In [1]: import numpy as np

In [2]: np.set_printoptions(precision=2, suppress=True, linewidth=140, legacy="1.25")

In [3]: def rnd(a):
   ...:     return np.round(a, 2) + 0
   ...: 

In [4]: A2 = np.array([[1, 1], [1, -1]])

In [5]: rng = np.random.default_rng(1305)

In [6]: X = np.kron(A2, np.kron(A2, A2))[rng.permutation(8)][:6]

In [7]: X
Out[7]: 
array([[ 1,  1,  1,  1,  1,  1,  1,  1],
       [ 1,  1, -1, -1, -1, -1,  1,  1],
       [ 1, -1, -1,  1,  1, -1, -1,  1],
       [ 1,  1, -1, -1,  1,  1, -1, -1],
       [ 1, -1,  1, -1,  1, -1,  1, -1],
       [ 1, -1, -1,  1, -1,  1,  1, -1]])

In [8]: A2 = X / np.linalg.norm(X, axis=1, keepdims=True)

In [9]: cov = A2 @ A2.T

In [10]: np.argwhere(np.triu(np.abs(cov) > 0.95, 1))
Out[10]: array([], shape=(0, 2), dtype=int64)

In [11]: (cov - 2 * np.eye(6)).round(6).argmax(axis=1)
Out[11]: array([1, 0, 0, 0, 0, 0])

In [12]: np.degrees(np.arccos(np.clip(cov[3, 2], -1, 1)))
Out[12]: 90.0

In [13]: rnd(np.linalg.norm(A2, axis=1))
Out[13]: array([1., 1., 1., 1., 1., 1.])

In [14]: rnd(cov)
Out[14]: 
array([[1., 0., 0., 0., 0., 0.],
       [0., 1., 0., 0., 0., 0.],
       [0., 0., 1., 0., 0., 0.],
       [0., 0., 0., 1., 0., 0.],
       [0., 0., 0., 0., 1., 0.],
       [0., 0., 0., 0., 0., 1.]])

In [15]: cent = np.array([[1, 3, 1, 2, 2, 1, 2, 3, 0, 3, 1, 3],
    ...:     [1, 0, 1, 1, 2, 2, 1, 2, 2, 1, 2, 1],
    ...:     [1, 2, 1, 0, 3, 1, 2, 0, 2, 2, 0, 1],
    ...:     [3, 2, 2, 1, 3, 3, 0, 2, 3, 3, 3, 2],
    ...:     [3, 2, 2, 2, 2, 3, 2, 1, 0, 0, 0, 0],
    ...:     [1, 2, 2, 3, 0, 1, 2, 0, 0, 3, 3, 2],
    ...:     [0, 3, 1, 2, 3, 3, 1, 0, 2, 2, 1, 3],
    ...:     [3, 0, 3, 0, 3, 0, 1, 3, 0, 3, 3, 2],
    ...:     [2, 0, 0, 2, 1, 3, 1, 2, 3, 2, 2, 3],
    ...:     [3, 2, 2, 1, 0, 1, 1, 0, 3, 0, 3, 0],
    ...:     [3, 1, 0, 2, 3, 1, 1, 2, 0, 1, 0, 1],
    ...:     [3, 0, 1, 3, 2, 1, 3, 1, 0, 0, 2, 1]])

In [16]: K = (rng.random((28, 12)) < 0.25) @ cent

In [17]: K
Out[17]: 
array([[13,  6, 10,  5, 10,  9,  5,  8,  8,  7, 11,  5],
       [12,  5,  6,  6, 12,  8,  7,  8,  5,  8,  5,  7],
       [ 3,  2,  2,  1,  3,  3,  0,  2,  3,  3,  3,  2],
       [ 9,  4,  7,  2,  6,  4,  2,  5,  6,  6,  9,  4],
       [ 8,  7,  8,  5, 13,  9,  7,  6,  6,  8,  6,  7],
       [ 9,  4,  5,  6,  4,  5,  6,  2,  3,  0,  5,  1],
       [11, 10,  8, 14, 10, 12, 11,  8, 10, 11, 14, 13],
       [12,  8,  7, 13, 11,  9, 11,  9,  2,  8,  8,  8],
       [ 3,  5,  3,  4,  5,  6,  3,  1,  2,  2,  1,  3],
       [ 1,  6,  2,  4,  5,  4,  3,  3,  2,  5,  2,  6],
       [ 9,  9,  8,  9,  6,  8,  8,  6,  5,  7,  9,  6],
       [ 3,  4,  1,  4,  6,  4,  2,  2,  2,  3,  1,  4],
       [ 8,  9,  7,  6, 13, 12,  6,  5,  9,  8,  6,  7],
       [ 6,  7,  4,  5, 10, 10,  4,  4, 10,  9,  6,  9],
       [ 2,  2,  2,  1,  5,  3,  3,  2,  4,  3,  2,  2],
       [ 3,  7,  4,  5,  5,  3,  6,  3,  2,  8,  4,  6],
       [ 0,  0,  0,  0,  0,  0,  0,  0,  0,  0,  0,  0],
       [ 7,  9,  6,  4,  9,  8,  4,  2, 10,  7,  7,  6],
       [ 9,  5,  4,  8,  5,  6,  7,  6,  6,  5,  8,  7],
       [ 6,  1,  1,  5,  6,  6,  3,  6,  5,  4,  4,  5],
       [ 1,  6,  2,  4,  5,  4,  3,  3,  2,  5,  2,  6],
       [11,  5,  4,  7,  6,  8,  5,  5,  6,  3,  5,  4],
       [ 6,  0,  4,  3,  6,  5,  3,  7,  5,  6,  7,  6],
       [ 0,  3,  1,  2,  3,  3,  1,  0,  2,  2,  1,  3],
       [12,  4,  8,  6,  7,  5,  7,  5,  3,  3,  8,  3],
       [ 4,  4,  3,  2,  5,  4,  4,  1,  2,  2,  0,  1],
       [10,  3,  4,  7, 10,  7,  5,  7,  5,  5,  7,  5],
       [ 5,  6,  4,  8,  9,  7,  7,  6,  4,  6,  6,  8]])

In [18]: # rows 9 and 20 are equal

In [19]: A2 = np.c_[K[:, :7] @ np.array([[0, 1, 1, 2, 2, 2, -2],
    ...:     [-1, 0, -1, 2, 0, 0, -1],
    ...:     [1, -2, -1, -2, 2, 2, 0],
    ...:     [2, 0, 1, 2, -2, 2, -1],
    ...:     [2, 0, 1, -1, 0, -2, -2],
    ...:     [-2, 0, 1, -1, 1, 0, 1],
    ...:     [1, -2, 2, 0, 2, 2, -2]]), np.array([0, 8, 6, 5, 5, 9, 3, 6, 9, 8, 6, 2, 2, 9, 5, 9, 1, 0, 3, 8, 9, 9, 0, 2, 5, 3, 6, 2])]

In [20]: A2
Out[20]: 
array([[ 21, -17,  31,   9,  55,  46, -58,   0],
       [ 28, -14,  41,  14,  46,  38, -65,   8],
       [  2,  -1,   6,   2,  11,   6, -12,   6],
       [ 13,  -9,  14,   6,  36,  28, -36,   5],
       [ 26, -22,  34,   2,  45,  30, -59,   5],
       [ 17, -13,  27,  19,  33,  44, -43,   9],
       [ 33, -27,  51,  32,  44,  68, -76,   3],
       [ 40, -24,  52,  32,  43,  64, -80,   6],
       [  7,  -9,  16,   7,  16,  16, -25,   9],
       [  9,  -9,  12,   9,   8,  10, -24,   8],
       [ 21, -23,  31,  24,  40,  56, -56,   6],
       [ 11,  -3,  16,  10,   8,   8, -26,   2],
       [ 18, -18,  35,   7,  42,  28, -57,   2],
       [ 11, -10,  28,   8,  28,  18, -42,   9],
       [  9,  -8,  13,  -2,  15,   6, -20,   5],
       [ 17, -17,  17,  14,  19,  26, -37,   9],
       [  0,   0,   0,   0,   0,   0,   0,   1],
       [ 11, -13,  21,  11,  34,  24, -45,   0],
       [ 20, -13,  33,  25,  30,  46, -49,   3],
       [ 13,  -2,  27,  10,  16,  18, -30,   8],
       [  9,  -9,  12,   9,   8,  10, -24,   9],
       [ 14,  -7,  33,  24,  34,  42, -48,   9],
       [ 15,  -8,  22,  -1,  25,  20, -28,   0],
       [  3,  -4,   6,   2,   3,   2, -10,   2],
       [ 27, -18,  32,  16,  47,  52, -57,   5],
       [  9, -10,  16,   5,  22,  16, -28,   3],
       [ 26,  -8,  37,  15,  31,  32, -53,   6],
       [ 25, -17,  33,  14,  23,  30, -49,   2]])

In [21]: np.linalg.matrix_rank(np.c_[K, A2])
Out[21]: 13
